% ipython --no-banner

In [1]: import numpy as np

In [2]: np.set_printoptions(precision=4, suppress=True, linewidth=160, legacy="1.25")

In [3]: tidy = lambda a: np.round(a, 4) + 0

In [4]: feats = np.load("a.npy")

In [5]: feats
Out[5]: 
array([[-3, -2,  0,  0],
       [-1,  3,  0,  0],
       [ 0,  0, -3, -2],
       [ 0,  0, -1,  3]])

In [6]: # 2 blocks once reordered

In [7]: blk = np.stack([feats, 5 * feats, feats[::-1]])

In [8]: (blk @ feats.T).shape
Out[8]: (3, 4, 4)

In [9]: blk.shape
Out[9]: (3, 4, 4)

In [10]: tidy(np.linalg.norm(blk, axis=(1, 2)))
Out[10]: array([ 6.7823, 33.9116,  6.7823])

In [11]: tidy(np.linalg.det(blk))
Out[11]: array([  121., 75625.,   121.])

In [12]: np.linalg.matrix_rank(blk.reshape(3, -1))
Out[12]: 2

In [13]: u, g = feats[0], feats[3]

In [14]: u @ g
Out[14]: 0

In [15]: u @ u
Out[15]: 13

In [16]: p = (u @ g) / (u @ u) * u

In [17]: np.outer(u, g)
Out[17]: 
array([[ 0,  0,  3, -9],
       [ 0,  0,  2, -6],
       [ 0,  0,  0,  0],
       [ 0,  0,  0,  0]])

In [18]: np.linalg.matrix_rank(np.outer(u, g))
Out[18]: 1

In [19]: g - p
Out[19]: array([ 0.,  0., -1.,  3.])

In [20]: (g - p) @ u
Out[20]: 0.0

In [21]: out = feats[0, 0] * feats[1:] - np.outer(feats[1:, 0], feats[0])

In [22]: out
Out[22]: 
array([[  0, -11,   0,   0],
       [  0,   0,   9,   6],
       [  0,   0,   3,  -9]])

In [23]: np.flatnonzero(~out.round(6).any(axis=1))
Out[23]: array([], dtype=int64)

In [24]: np.linalg.matrix_rank(out), np.linalg.matrix_rank(feats)
Out[24]: (3, 4)

In [25]: blk = np.stack([out, 4 * out, out[::-1]])

In [26]: blk.sum(axis=0)
Out[26]: 
array([[  0, -55,   3,  -9],
       [  0,   0,  54,  36],
       [  0, -11,  15, -45]])

In [27]: (blk @ out.T).shape
Out[27]: (3, 3, 3)

In [28]: F = np.load("data.npy")

In [29]: F
Out[29]: 
array([[-1,  0, -1,  1],
       [ 0,  0,  0,  0],
       [ 2,  0,  2, -2]])

In [30]: tidy(np.linalg.norm(F, 1)), tidy(np.linalg.norm(F, np.inf))
Out[30]: (3.0, 6.0)

In [31]: F[0] @ F[1]
Out[31]: 0

In [32]: tidy(np.linalg.norm(F, axis=1))
Out[32]: array([1.7321, 0.    , 3.4641])

In [33]: tidy(np.linalg.norm(F, axis=0))
Out[33]: array([2.2361, 0.    , 2.2361, 2.2361])

In [34]: U, sig, Vt = np.linalg.svd(F)

In [35]: evecs = Vt[:(sig > 1e-8).sum()]

In [36]: rng = np.random.default_rng(532)

In [37]: x = F[2] + 4 * F[1] + rng.integers(2) * np.eye(4)[2]

In [38]: x
Out[38]: array([ 2.,  0.,  3., -2.])

In [39]: tidy(evecs.T @ evecs)
Out[39]: 
array([[ 0.3333,  0.    ,  0.3333, -0.3333],
       [ 0.    ,  0.    ,  0.    ,  0.    ],
       [ 0.3333,  0.    ,  0.3333, -0.3333],
       [-0.3333,  0.    , -0.3333,  0.3333]])

In [40]: np.linalg.matrix_rank(np.vstack([F, x]))
Out[40]: 2

In [41]: out = F[0, 0] * F[1:] - np.outer(F[1:, 0], F[0])

In [42]: out
Out[42]: 
array([[0, 0, 0, 0],
       [0, 0, 0, 0]])

In [43]: F[:, 0] / F[0, 0]
Out[43]: array([ 1., -0., -2.])

In [44]: np.linalg.matrix_rank(out), np.linalg.matrix_rank(F)
Out[44]: (0, 1)

In [45]: m1 = np.loadtxt("m.csv", delimiter=",")

In [46]: m1
Out[46]: 
array([[1.   , 0.7  , 0.49 , 0.343],
       [0.7  , 1.   , 0.7  , 0.49 ],
       [0.49 , 0.7  , 1.   , 0.7  ],
       [0.343, 0.49 , 0.7  , 1.   ]])

In [47]: # symmetric, so the eigenvalues are real

In [48]: x = np.array([3, 5, 4, 5])

In [49]: tidy(m1 @ (2 * x))
Out[49]: array([20.35 , 24.7  , 24.94 , 22.558])

In [50]: tidy(m1 @ x)
Out[50]: array([10.175, 12.35 , 12.47 , 11.279])

In [51]: tidy((m1 * x).sum(axis=1))
Out[51]: array([10.175, 12.35 , 12.47 , 11.279])

In [52]: np.linalg.norm(m1 @ x) <= np.linalg.norm(m1, 2) * np.linalg.norm(x) + 1e-9
Out[52]: True

In [53]: m1 @ np.eye(4)[1]
Out[53]: array([0.7 , 1.  , 0.7 , 0.49])

In [54]: tidy(np.einsum("ij,j->i", m1, x))
Out[54]: array([10.175, 12.35 , 12.47 , 11.279])

In [55]: tidy(m1 * x)
Out[55]: 
array([[3.   , 3.5  , 1.96 , 1.715],
       [2.1  , 5.   , 2.8  , 2.45 ],
       [1.47 , 3.5  , 4.   , 3.5  ],
       [1.029, 2.45 , 2.8  , 5.   ]])

In [56]: U, sig, Vt = np.linalg.svd(m1, full_matrices=False)

In [57]: U.shape, sig.shape, Vt.shape
Out[57]: ((4, 4), (4,), (4, 4))

In [58]: (sig > 1e-8).sum()
Out[58]: 4

In [59]: tidy(np.sqrt((sig ** 2).sum())), tidy(np.linalg.norm(m1))
Out[59]: (2.8523, 2.8523)

In [60]: np.abs(U[:, 0]).round(6).argmax()
Out[60]: 1

In [61]: tidy(np.linalg.det(2 * m1)), tidy(np.linalg.det(m1))
Out[61]: (2.1224, 0.1327)

In [62]: tidy(np.linalg.det(m1[::-1]))
Out[62]: 0.1327

In [63]: tidy(np.einsum("ij,ji->", m1, m1))
Out[63]: 8.1357

In [64]: np.kron(np.eye(2, dtype=int), m1)
Out[64]: 
array([[1.   , 0.7  , 0.49 , 0.343, 0.   , 0.   , 0.   , 0.   ],
       [0.7  , 1.   , 0.7  , 0.49 , 0.   , 0.   , 0.   , 0.   ],
       [0.49 , 0.7  , 1.   , 0.7  , 0.   , 0.   , 0.   , 0.   ],
       [0.343, 0.49 , 0.7  , 1.   , 0.   , 0.   , 0.   , 0.   ],
       [0.   , 0.   , 0.   , 0.   , 1.   , 0.7  , 0.49 , 0.343],
       [0.   , 0.   , 0.   , 0.   , 0.7  , 1.   , 0.7  , 0.49 ],
       [0.   , 0.   , 0.   , 0.   , 0.49 , 0.7  , 1.   , 0.7  ],
       [0.   , 0.   , 0.   , 0.   , 0.343, 0.49 , 0.7  , 1.   ]])

In [65]: J = np.load("out1.npy")

In [66]: J
Out[66]: 
array([[0, 2, 0, 2],
       [3, 2, 3, 2],
       [0, 2, 0, 2],
       [3, 2, 3, 2]])

In [67]: # rank 2

In [68]: [round(float(x), 4) for x in np.linalg.svd(J, compute_uv=False)[:3]]
Out[68]: [7.6212, 3.1491, 0.0]

In [69]: np.linalg.matrix_rank(J, rtol=0.1)
Out[69]: 2

In [70]: np.argsort(-np.linalg.norm(J, axis=0).round(6), kind="stable")[:3]
Out[70]: array([0, 2, 1])

In [71]: K = np.loadtxt("sample3.csv", delimiter=",")

In [72]: K
Out[72]: 
array([[-2.2427, -3.0599,  1.1796],
       [ 0.9233, -1.1354,  2.0849],
       [-2.1633, -1.954 , -0.0004]])

In [73]: out = K + rng.integers(-2, 3, (3, 2)) @ rng.integers(-2, 3, (2, 3))

In [74]: tidy(out)
Out[74]: 
array([[-7.2427, -5.0599, -1.8204],
       [-3.0767, -3.1354,  0.0849],
       [-6.1633, -3.954 , -2.0004]])

In [75]: np.linalg.matrix_rank(out - K, tol=1e-8)
Out[75]: 2

In [76]: tidy(np.linalg.svd(out - K, compute_uv=False))
Out[76]: array([9.2585, 0.5291, 0.    ])

In [77]: u, g = K[2], K[1]

In [78]: tidy(u @ g)
Out[78]: 0.2204

In [79]: p = (u @ g) / (u @ u) * u

In [80]: (g - p) @ u
Out[80]: 0.0

In [81]: tidy(np.outer(u, g))
Out[81]: 
array([[-1.9974,  2.4562, -4.5103],
       [-1.8041,  2.2186, -4.0739],
       [-0.0004,  0.0005, -0.0008]])

In [82]: W0 = np.load("block11.npy")

In [83]: W0
Out[83]: 
array([[ 2.,  2., -2.],
       [ 0.,  6., -4.],
       [ 0.,  6., -4.]])

In [84]: # row 2 repeats row 1

In [85]: labels = rng.permutation(3)

In [86]: labels
Out[86]: array([1, 2, 0])

In [87]: out = W0[labels][:, labels]

In [88]: tidy(np.sort(np.abs(np.linalg.eigvals(out))))
Out[88]: array([0., 2., 2.])

In [89]: np.diag(out)
Out[89]: array([ 6., -4.,  2.])

In [90]: tidy(W0 @ np.linalg.pinv(W0) @ W0)
Out[90]: 
array([[ 2.,  2., -2.],
       [ 0.,  6., -4.],
       [ 0.,  6., -4.]])

In [91]: U, sig, Vt = np.linalg.svd(W0)

In [92]: evecs = Vt[:(sig > 1e-8).sum()]

In [93]: x = W0[1] + 5 * W0[0] + rng.integers(2) * np.eye(3)[0]

In [94]: x
Out[94]: array([ 10.,  16., -14.])

In [95]: np.allclose(evecs.T @ evecs @ x, x)
Out[95]: True

In [96]: tidy(evecs.T @ evecs)
Out[96]: 
array([[ 0.9286, -0.1429, -0.2143],
       [-0.1429,  0.7143, -0.4286],
       [-0.2143, -0.4286,  0.3571]])

In [97]: np.linalg.cond(W0) > 100
Out[97]: True

In [98]: out = np.array([[3, 2, 3], [0, 0, 0], [1, 1, 3]])

In [99]: E = np.tril(out)

In [100]: E
Out[100]: 
array([[3, 0, 0],
       [0, 0, 0],
       [1, 1, 3]])

In [101]: # rows and columns are dependent

In [102]: E.shape
Out[102]: (3, 3)

In [103]: np.linalg.matrix_rank(E)
Out[103]: 2

In [104]: tidy(np.linalg.svd(E, compute_uv=False))
Out[104]: array([3.628 , 2.6149, 0.    ])

In [105]: E.sum(axis=1)
Out[105]: array([3, 0, 5])

In [106]: arr = np.load("layer18.npy")

In [107]: arr
Out[107]: 
array([[ 0.,  0., -9.],
       [ 0.,  0., -8.],
       [-9., -8.,  0.]])

In [108]: U, sig, Vt = np.linalg.svd(arr)

In [109]: evecs = Vt[:(sig > 1e-8).sum()]

In [110]: x = arr[2] + 2 * arr[0] + rng.integers(2) * np.eye(3)[2]

In [111]: x
Out[111]: array([ -9.,  -8., -17.])

In [112]: tidy(np.diag(evecs.T @ evecs))
Out[112]: array([0.5586, 0.4414, 1.    ])

In [113]: evals, evecs = np.linalg.eigh(arr)

In [114]: tidy(np.linalg.svd(arr, compute_uv=False))
Out[114]: array([12.0416, 12.0416,  0.    ])

In [115]: np.abs(evecs[:, -1]).round(6).argmax()
Out[115]: 2

In [116]: tidy(evecs @ np.diag(evals) @ evecs.T)
Out[116]: 
array([[ 0.,  0., -9.],
       [ 0.,  0., -8.],
       [-9., -8.,  0.]])

In [117]: tidy(evecs.T @ evecs)
Out[117]: 
array([[1., 0., 0.],
       [0., 1., 0.],
       [0., 0., 1.]])

In [118]: evals.sum(), np.trace(arr)
Out[118]: (0.0, 0.0)

In [119]: tidy(evals)
Out[119]: array([-12.0416,   0.    ,  12.0416])

In [120]: tidy(evecs.T @ arr @ evecs)
Out[120]: 
array([[-12.0416,   0.    ,   0.    ],
       [  0.    ,   0.    ,   0.    ],
       [  0.    ,   0.    ,  12.0416]])

In [121]: (evals > 1e-8).sum(), (evals < -1e-8).sum()
Out[121]: (1, 1)

In [122]: u = np.array([7, 4, -1])

In [123]: np.convolve(arr[0], u)
Out[123]: array([  0.,   0., -63., -36.,   9.])

In [124]: np.polyval(u, arr[0])
Out[124]: array([ -1.,  -1., 530.])

In [125]: np.correlate(arr[0], arr[1], "full")
Out[125]: array([ 0.,  0., 72.,  0.,  0.])
